In [1]: import numpy as np

In [2]: import numpy.linalg as la

In [3]: np.set_printoptions(precision=2, suppress=True, linewidth=120, floatmode="fixed")

In [4]: mat = np.loadtxt("m.csv", delimiter=",")

In [5]: mat
Out[5]: 
array([[ -2.00,   1.00,   5.00,  -4.00,  -2.00,   5.00,  -2.00],
       [ 15.00,   6.00, -12.00,   5.00,   4.00, -15.00,   3.00],
       [  3.00,   3.00,   0.00,   7.00,   5.00, -12.00,  -3.00],
       [  8.00,   5.00,  -2.00, -10.00,  -5.00,   7.00,   2.00],
       [ -7.00, -10.00,  -8.00,  11.00,   4.00,  -5.00,   5.00],
       [ 14.00,   2.00, -17.00,   2.00,   1.00,  -8.00,   8.00]])

In [6]: vec = np.array([1, 5, 4, 5, 1, 5, 5])

In [7]: h1 = np.maximum(mat @ vec, 0)

In [8]: np.maximum(mat @ vec, 0) - np.maximum(-mat @ vec, 0)
Out[8]: array([ 16.00, -34.00, -17.00,  15.00, -30.00, -33.00])

In [9]: np.tanh(mat @ vec)
Out[9]: array([ 1.00, -1.00, -1.00,  1.00, -1.00, -1.00])

In [10]: mat.T @ h1
Out[10]: array([  88.00,   91.00,   50.00, -214.00, -107.00,  185.00,   -2.00])

In [11]: U, sig, vt = la.svd(mat)

In [12]: np.argmax(sig[:-1] / (sig[1:] + 1e-6)) + 1
Out[12]: np.int64(3)

In [13]: B = U[:, :3] @ np.diag(sig[:3]) @ vt[:3]

In [14]: la.matrix_rank(mat, rtol=0.05)
Out[14]: np.int64(3)

In [15]: rk = la.matrix_rank(mat)

In [16]: rk
Out[16]: np.int64(3)

In [17]: N = la.svd(mat)[2][rk:].T

In [18]: print([int(la.matrix_rank(mat[:, :j + 1])) for j in range(7)])
[1, 2, 3, 3, 3, 3, 3]

In [19]: np.round(mat @ N, 2) + 0
Out[19]: 
array([[0.00, 0.00, 0.00, 0.00],
       [0.00, 0.00, 0.00, 0.00],
       [0.00, 0.00, 0.00, 0.00],
       [0.00, 0.00, 0.00, 0.00],
       [0.00, 0.00, 0.00, 0.00],
       [0.00, 0.00, 0.00, 0.00]])

In [20]: np.allclose(mat @ N, 0)
Out[20]: True

In [21]: U, sig, vt = la.svd(mat)

In [22]: evecs = vt[:(sig > 1e-8).sum()]

In [23]: rng = np.random.default_rng(957826)

In [24]: vec = mat[2] + -2 * mat[1] + rng.integers(2) * np.eye(7)[5]

In [25]: vec
Out[25]: array([-27.00,  -9.00,  24.00,  -3.00,  -3.00,  19.00,  -9.00])

In [26]: print(round(la.norm(vec - evecs.T @ evecs @ vec), 2))
0.64

In [27]: print(np.allclose(evecs.T @ evecs @ vec, vec))
False

In [28]: B = mat + rng.integers(-2, 3, (6, 3)) @ rng.integers(-2, 3, (3, 7))

In [29]: B
Out[29]: 
array([[ -2.00,  -5.00,   8.00,  -2.00,  -9.00,   2.00,  -4.00],
       [ 12.00,   6.00, -12.00,   1.00,   4.00,  -9.00,   9.00],
       [  1.00,   4.00,  -1.00,   4.00,   6.00,  -8.00,   1.00],
       [  9.00,   3.00,   3.00,  -8.00,  -6.00,   8.00,   2.00],
       [ -4.00, -10.00,  -8.00,  15.00,   4.00, -11.00,  -1.00],
       [ 16.00,  -2.00, -19.00,   6.00,  -5.00, -18.00,   0.00]])

In [30]: la.matrix_rank(B - mat, tol=1e-8)
Out[30]: np.int64(3)

In [31]: np.round(la.svd(B - mat, compute_uv=False), 2) + 0
Out[31]: array([22.17,  9.88,  6.30,  0.00,  0.00,  0.00])

In [32]: B = np.array([[7, 2, -3, 4, 7, -4, 1, 6],
    ...:     [9, 4, 5, 2, -5, 5, 9, 9],
    ...:     [4, -3, -6, 8, 7, 7, 7, -7],
    ...:     [-1, -7, 0, 6, 9, 1, 4, -7],
    ...:     [4, -5, 9, -6, 5, -4, 2, -5],
    ...:     [2, 4, -8, -6, 3, -8, 7, 0],
    ...:     [2, 9, 1, 5, 9, -3, 9, 5],
    ...:     [-3, 4, 3, 6, 7, -6, -1, -8]])

In [33]: W2 = np.array([[0, -2, -1, 3], [1, 3, 2, 0], [-1, -2, -2, 2], [-1, -1, -3, 0]])

In [34]: K = np.block([[B, np.array([[-2, 1, 3, -1],
    ...:     [2, 0, 3, 0],
    ...:     [-1, 3, -1, -3],
    ...:     [2, -1, -1, -3],
    ...:     [-2, -1, -1, -2],
    ...:     [0, 1, -1, -1],
    ...:     [0, -2, 2, -2],
    ...:     [-3, 0, -1, -1]])], [np.zeros((4, 8)), W2]])

In [35]: K
Out[35]: 
array([[ 7.00,  2.00, -3.00,  4.00,  7.00, -4.00,  1.00,  6.00, -2.00,  1.00,  3.00, -1.00],
       [ 9.00,  4.00,  5.00,  2.00, -5.00,  5.00,  9.00,  9.00,  2.00,  0.00,  3.00,  0.00],
       [ 4.00, -3.00, -6.00,  8.00,  7.00,  7.00,  7.00, -7.00, -1.00,  3.00, -1.00, -3.00],
       [-1.00, -7.00,  0.00,  6.00,  9.00,  1.00,  4.00, -7.00,  2.00, -1.00, -1.00, -3.00],
       [ 4.00, -5.00,  9.00, -6.00,  5.00, -4.00,  2.00, -5.00, -2.00, -1.00, -1.00, -2.00],
       [ 2.00,  4.00, -8.00, -6.00,  3.00, -8.00,  7.00,  0.00,  0.00,  1.00, -1.00, -1.00],
       [ 2.00,  9.00,  1.00,  5.00,  9.00, -3.00,  9.00,  5.00,  0.00, -2.00,  2.00, -2.00],
       [-3.00,  4.00,  3.00,  6.00,  7.00, -6.00, -1.00, -8.00, -3.00,  0.00, -1.00, -1.00],
       [ 0.00,  0.00,  0.00,  0.00,  0.00,  0.00,  0.00,  0.00,  0.00, -2.00, -1.00,  3.00],
       [ 0.00,  0.00,  0.00,  0.00,  0.00,  0.00,  0.00,  0.00,  1.00,  3.00,  2.00,  0.00],
       [ 0.00,  0.00,  0.00,  0.00,  0.00,  0.00,  0.00,  0.00, -1.00, -2.00, -2.00,  2.00],
       [ 0.00,  0.00,  0.00,  0.00,  0.00,  0.00,  0.00,  0.00, -1.00, -1.00, -3.00,  0.00]])

In [36]: O, r_ = la.qr(K)

In [37]: O.shape, r_.shape
Out[37]: ((12, 12), (12, 12))

In [38]: print(np.round(O.T @ O, 2) + 0)
[[1.00 0.00 0.00 0.00 0.00 0.00 0.00 0.00 0.00 0.00 0.00 0.00]
 [0.00 1.00 0.00 0.00 0.00 0.00 0.00 0.00 0.00 0.00 0.00 0.00]
 [0.00 0.00 1.00 0.00 0.00 0.00 0.00 0.00 0.00 0.00 0.00 0.00]
 [0.00 0.00 0.00 1.00 0.00 0.00 0.00 0.00 0.00 0.00 0.00 0.00]
 [0.00 0.00 0.00 0.00 1.00 0.00 0.00 0.00 0.00 0.00 0.00 0.00]
 [0.00 0.00 0.00 0.00 0.00 1.00 0.00 0.00 0.00 0.00 0.00 0.00]
 [0.00 0.00 0.00 0.00 0.00 0.00 1.00 0.00 0.00 0.00 0.00 0.00]
 [0.00 0.00 0.00 0.00 0.00 0.00 0.00 1.00 0.00 0.00 0.00 0.00]
 [0.00 0.00 0.00 0.00 0.00 0.00 0.00 0.00 1.00 0.00 0.00 0.00]
 [0.00 0.00 0.00 0.00 0.00 0.00 0.00 0.00 0.00 1.00 0.00 0.00]
 [0.00 0.00 0.00 0.00 0.00 0.00 0.00 0.00 0.00 0.00 1.00 0.00]
 [0.00 0.00 0.00 0.00 0.00 0.00 0.00 0.00 0.00 0.00 0.00 1.00]]

In [39]: np.round(O @ r_, 2) + 0
Out[39]: 
array([[ 7.00,  2.00, -3.00,  4.00,  7.00, -4.00,  1.00,  6.00, -2.00,  1.00,  3.00, -1.00],
       [ 9.00,  4.00,  5.00,  2.00, -5.00,  5.00,  9.00,  9.00,  2.00,  0.00,  3.00,  0.00],
       [ 4.00, -3.00, -6.00,  8.00,  7.00,  7.00,  7.00, -7.00, -1.00,  3.00, -1.00, -3.00],
       [-1.00, -7.00,  0.00,  6.00,  9.00,  1.00,  4.00, -7.00,  2.00, -1.00, -1.00, -3.00],
       [ 4.00, -5.00,  9.00, -6.00,  5.00, -4.00,  2.00, -5.00, -2.00, -1.00, -1.00, -2.00],
       [ 2.00,  4.00, -8.00, -6.00,  3.00, -8.00,  7.00,  0.00,  0.00,  1.00, -1.00, -1.00],
       [ 2.00,  9.00,  1.00,  5.00,  9.00, -3.00,  9.00,  5.00,  0.00, -2.00,  2.00, -2.00],
       [-3.00,  4.00,  3.00,  6.00,  7.00, -6.00, -1.00, -8.00, -3.00,  0.00, -1.00, -1.00],
       [ 0.00,  0.00,  0.00,  0.00,  0.00,  0.00,  0.00,  0.00,  0.00, -2.00, -1.00,  3.00],
       [ 0.00,  0.00,  0.00,  0.00,  0.00,  0.00,  0.00,  0.00,  1.00,  3.00,  2.00,  0.00],
       [ 0.00,  0.00,  0.00,  0.00,  0.00,  0.00,  0.00,  0.00, -1.00, -2.00, -2.00,  2.00],
       [ 0.00,  0.00,  0.00,  0.00,  0.00,  0.00,  0.00,  0.00, -1.00, -1.00, -3.00,  0.00]])
